% python3 -q
>>> import numpy as np
>>> from numpy import linalg as LA
>>> np.set_printoptions(precision=1, suppress=True, linewidth=120)
>>> M = np.loadtxt("data.csv", delimiter=",")
>>> M
array([[-0.2, -0.3,  0.6,  0.7],
       [ 0.1, -0.8, -0.6,  0.2],
       [-0.7,  0.4, -0.5,  0.3],
       [ 0.6,  0.4, -0.3,  0.6]])
>>> # columns are unit length and at right angles
>>> x = np.array([2, -1, 0, 0])
>>> round(float(LA.det(M)), 1)
-1.0
>>> [p for p in range(1, 25) if np.allclose(LA.matrix_power(M, p), np.eye(4))]
[]
>>> LA.inv(M)
array([[-0.2,  0.1, -0.7,  0.6],
       [-0.3, -0.8,  0.4,  0.4],
       [ 0.6, -0.6, -0.5, -0.3],
       [ 0.7,  0.2,  0.3,  0.6]])
>>> np.round(M.T @ (M @ x), 1) + 0
array([ 2., -1.,  0.,  0.])
>>> 4 - LA.matrix_rank(M - np.eye(4), tol=1e-8)
np.int64(1)
>>> np.abs(LA.eigvals(M))
array([1., 1., 1., 1.])
>>> LA.norm(M, axis=0)
array([1., 1., 1., 1.])
>>> print(np.round(M @ M.T, 1) + 0)
[[1. 0. 0. 0.]
 [0. 1. 0. 0.]
 [0. 0. 1. 0.]
 [0. 0. 0. 1.]]
>>> q, evecs = LA.qr(M[:, :1])[0], LA.qr(M[:, 1:])[0]
>>> sv = LA.svd(q.T @ evecs, compute_uv=False)
>>> (sv > 0.9).sum()
np.int64(0)
>>> print(sv.round(1) + 0)
[0.]
>>> np.degrees(np.arccos(sv.clip(0, 1)))
array([90.])
>>> np.round(LA.norm(q @ q.T - evecs @ evecs.T, 2), 1)
np.float64(1.0)
>>> proj = np.triu(np.array([[-7, 1, 3, 1], [-9, -9, -1, 7], [-7, 7, -6, -2], [5, 3, 1, 0]]), 1) + np.eye(4)
>>> B = proj @ M @ LA.inv(proj)
>>> print(round(LA.det(B), 1))
-1.0
>>> print(np.round(np.trace(B), 1), round(np.trace(M), 1))
-0.9 -0.9
>>> proj @ M - M @ proj
array([[-1.5,  0.9, -1.9,  5. ],
       [ 5.2,  2.4, -2.6,  8.1],
       [-1.3, -0.1,  3.2, -4. ],
       [ 0. , -0.6, -1.5, -4.1]])
>>> J = np.load("m.npy")
>>> J
array([[  7.3, -72.8, -56.9],
       [  7.1, -70.5, -55.3],
       [  5.2, -51.5, -41.7],
       [  4.7, -47.6, -38.9],
       [  3.2, -35.2, -29.9],
       [  1.3, -21.2, -19.4],
       [  0.6, -16.7, -15.9],
       [ -0.4, -10.8, -11.2],
       [  1.1,   0.6,   1.1],
       [  2.7,   1.6,   2.5],
       [  6.4,   4.4,   5.6],
       [ 10.2,   8.2,   9. ],
       [ 23.2,  27.3,  24.1],
       [ 24.1,  28.9,  25.2],
       [ 24.7,  30. ,  26. ],
       [ 27.7,  35.6,  30.2],
       [ 44.2,  70.8,  55.5],
       [ 47.1,  77.9,  60.5]])
>>> ang = np.radians(60)
>>> r_ = np.eye(3)
>>> r_[0, 0] = r_[1, 1] = np.cos(ang)
>>> r_[0, 1], r_[1, 0] = -np.sin(ang), np.sin(ang)
>>> r_
array([[ 0.5, -0.9,  0. ],
       [ 0.9,  0.5,  0. ],
       [ 0. ,  0. ,  1. ]])
>>> B = J @ r_.T
>>> LA.svd(J, compute_uv=False), LA.svd(B, compute_uv=False)
(array([235.3,  68. ,   5.9]), array([235.3,  68. ,   5.9]))
>>> print(round(float(LA.det(r_)), 1), np.trace(r_))
1.0 2.0
>>> print(np.abs(B - J).max(axis=0))
[91.  42.7  0. ]
>>> rng = np.random.default_rng(83094)
>>> K = rng.normal(size=(13, 3))
>>> K = 10 * K / LA.norm(K, axis=1, keepdims=True)
>>> K
array([[ 5.9, -1.1, -8. ],
       [ 3.4,  8.1,  4.8],
       [ 5.7, -7.7, -2.9],
       [ 2.3, -7. , -6.8],
       [ 0.6, -9.8, -1.7],
       [-7.8, -4.7, -4.1],
       [-7.4,  6.5,  1.8],
       [-8.6,  5. ,  0.7],
       [ 9.9, -0.3, -1.4],
       [ 8. , -1.3,  5.9],
       [ 9.7, -0.1,  2.3],
       [-7.3, -2.2,  6.4],
       [ 8. , -5.9,  1. ]])
>>> Xs = K - K.mean(axis=1)
Traceback (most recent call last):
  File "<python-input-41>", line 1, in <module>
    Xs = K - K.mean(axis=1)
         ~~^~~~~~~~~~~~~~~~
ValueError: operands could not be broadcast together with shapes (13,3) (13,) 
>>> Xs = K - K.mean(axis=0)
>>> left, sv, Vt = LA.svd(Xs, full_matrices=False)
>>> (np.sign(left[:, 0]) == np.sign(left[0, 0])).astype(int)
array([1, 0, 1, 1, 1, 0, 0, 0, 1, 1, 1, 0, 1])
>>> print(round(float((sv ** 2).sum() ** 2 / (sv ** 4).sum()), 1))
2.4
>>> arr = np.loadtxt("w.csv", delimiter=",")
>>> arr
array([[0., 0., 1.],
       [0., 1., 0.],
       [1., 0., 0.]])
>>> x = np.array([-9, -3, 7])
>>> round(LA.det(arr), 1)
np.float64(-1.0)
>>> np.round(LA.norm(x), 1), round(float(LA.norm(arr @ x)), 1)
(np.float64(11.8), 11.8)
>>> np.abs(LA.eigvals(arr))
array([1., 1., 1.])
>>> vals, evecs = LA.eig(arr)
>>> np.sort(LA.eigvals(LA.inv(arr)))
array([-1.,  1.,  1.])
>>> arr @ evecs[:, 0] - vals[0] * evecs[:, 0]
array([0., 0., 0.])
>>> np.prod(vals)
np.float64(-1.0)
>>> print(np.sort(LA.eigvals(arr.T)))
[-1.  1.  1.]
>>> vals
array([ 1., -1.,  1.])
>>> B = arr + rng.integers(-2, 3, (3, 1)) @ rng.integers(-2, 3, (1, 3))
>>> B
array([[ 0.,  0.,  5.],
       [ 0.,  1., -2.],
       [ 1.,  0., -2.]])
>>> print(LA.svd(B - arr, compute_uv=False))
[4.9 0.  0. ]
>>> LA.matrix_power(arr, 2)
array([[1., 0., 0.],
       [0., 1., 0.],
       [0., 0., 1.]])
>>> print(arr.sum(axis=1))
[1. 1. 1.]
>>> pr = np.eye(3)[2]
>>> for _ in range(5):
...     pr = pr @ arr
...     print(pr.round(1))
... 
[1. 0. 0.]
[0. 0. 1.]
[1. 0. 0.]
[0. 0. 1.]
[1. 0. 0.]
>>> u = np.array([6, 1])
>>> r1 = np.array([-7, -6])
>>> m1 = np.outer(u, r1)
>>> m1
array([[-42, -36],
       [ -7,  -6]])
>>> # row 0 is much longer than the rest
>>> np.abs(np.diag(LA.qr(m1)[1])) > 1e-9
array([ True, False])
>>> Z = np.array([[-5, -5, 4], [0, 3, 3], [1, 4, 2]])
>>> E = (rng.random((10, 3)) < 0.25) @ Z
>>> E
array([[ 1,  4,  2],
       [ 0,  0,  0],
       [ 0,  0,  0],
       [-5, -2,  7],
       [ 0,  0,  0],
       [ 0,  0,  0],
       [ 0,  0,  0],
       [ 0,  0,  0],
       [ 0,  0,  0],
       [ 0,  3,  3]])
>>> x = np.array([-1, 3, 3])
>>> y = E @ x
>>> LA.lstsq(E, y)[0]
array([-1.,  3.,  3.])
>>> try:
...     LA.solve(E, y)
... except LA.LinAlgError as e:
...     print(repr(e))
... 
LinAlgError('Last 2 dimensions of the array must be square')
>>> y
array([17,  0,  0, 20,  0,  0,  0,  0,  0, 18])
>>> print(np.round(LA.pinv(E) @ E, 1) + 0)
[[1. 0. 0.]
 [0. 1. 0.]
 [0. 0. 1.]]
>>> print(LA.solve(E.T @ E, E.T @ y))
[-1.  3.  3.]
>>> y = y + 0.1 * rng.normal(size=10)
>>> y.round(1) + 0
array([16.8,  0. , -0.1, 19.9,  0.1, -0.2,  0.2,  0. , -0.1, 17.9])
>>> coef, *_ = LA.lstsq(E, y)
>>> coef
array([0.1, 2.4, 3.6])
>>> np.round(LA.norm(y - E @ coef), 1)
np.float64(0.3)
>>> coef.round()
array([0., 2., 4.])
>>> blk = np.stack([E, -1 * E, E[::-1]])
>>> print(np.einsum("bij,cij->bc", blk, blk))
[[ 117 -117   36]
 [-117  117  -36]
 [  36  -36  117]]
>>> LA.matrix_rank(blk.reshape(3, -1))
np.int64(2)
>>> round(LA.eigvals(m1).sum().real, 1)
np.float64(-48.0)
>>> np.round(np.poly(m1), 1) + 0
array([ 1., 48.,  0.])
>>> round(LA.det(2 * m1), 1), round(LA.det(m1), 1)
(np.float64(0.0), np.float64(0.0))
>>> np.einsum("ii->", m1)
np.int64(-48)
